% python3 -q
>>> import numpy as np
>>> np.set_printoptions(precision=2, suppress=True, linewidth=140)
>>> def rnd(a):
...     return np.round(a, 2) + 0
... 
>>> J = np.loadtxt("arr.csv", delimiter=",")
>>> J
array([[ 0.25,  0.87,  0.08,  0.98, -0.58],
       [ 1.  ,  0.96, -0.56,  1.  , -1.  ],
       [ 0.41,  0.5 , -0.06,  0.86, -0.56],
       [ 0.32,  0.29, -0.06,  0.67, -0.42],
       [-0.33,  0.92,  0.27,  0.97, -0.06],
       [-0.34,  0.  ,  0.1 , -0.35,  0.37],
       [ 0.5 , -0.85, -0.29, -0.87, -0.26],
       [ 0.72,  0.46, -0.2 ,  0.94, -0.81],
       [-0.77,  0.9 ,  0.43,  0.81,  0.64],
       [ 0.98, -1.  , -0.8 , -1.  , -0.89],
       [-0.56,  0.99,  0.43,  1.  ,  0.03],
       [ 0.94, -1.  , -0.79, -1.  , -0.52],
       [ 0.13, -0.96, -0.25, -0.99,  0.37],
       [ 0.28,  0.72,  0.02,  0.93, -0.52],
       [-0.54,  0.38,  0.22, -0.03,  0.52],
       [-0.58,  0.86,  0.33,  0.86,  0.37],
       [ 0.02, -1.  , -0.41, -1.  ,  0.77],
       [-0.89,  0.29,  0.41, -0.78,  0.91],
       [ 0.22, -0.91, -0.24, -0.97,  0.18],
       [ 0.32,  0.29, -0.06,  0.67, -0.42],
       [-0.5 ,  0.85,  0.29,  0.87,  0.26],
       [ 0.38, -0.64, -0.2 , -0.62, -0.24],
       [-0.07, -0.6 , -0.06, -0.82,  0.26],
       [-0.83,  0.2 ,  0.35, -0.74,  0.85],
       [ 0.79,  1.  ,  0.08,  1.  , -0.97],
       [-0.12,  0.05,  0.04, -0.05,  0.12],
       [ 0.56,  0.78, -0.06,  0.98, -0.76],
       [ 0.14,  0.89,  0.12,  0.98, -0.49],
       [ 0.85, -0.99, -0.59, -1.  , -0.54],
       [-0.94,  0.9 ,  0.58,  0.38,  0.91],
       [ 0.99, -0.98, -0.75, -0.75, -0.97]])
>>> Xc = (J - J.mean(axis=0)) / J.std(axis=0)
>>> np.argwhere(np.abs(Xc) > 2)
array([[9, 2]])
>>> b = np.linalg.lstsq(np.delete(Xc, 4, axis=1), Xc[:, 4])[0]
>>> rnd(1 - np.var(Xc[:, 4] - np.delete(Xc, 4, axis=1) @ b))
np.float64(0.94)
>>> np.abs(b).argmax()
np.int64(0)
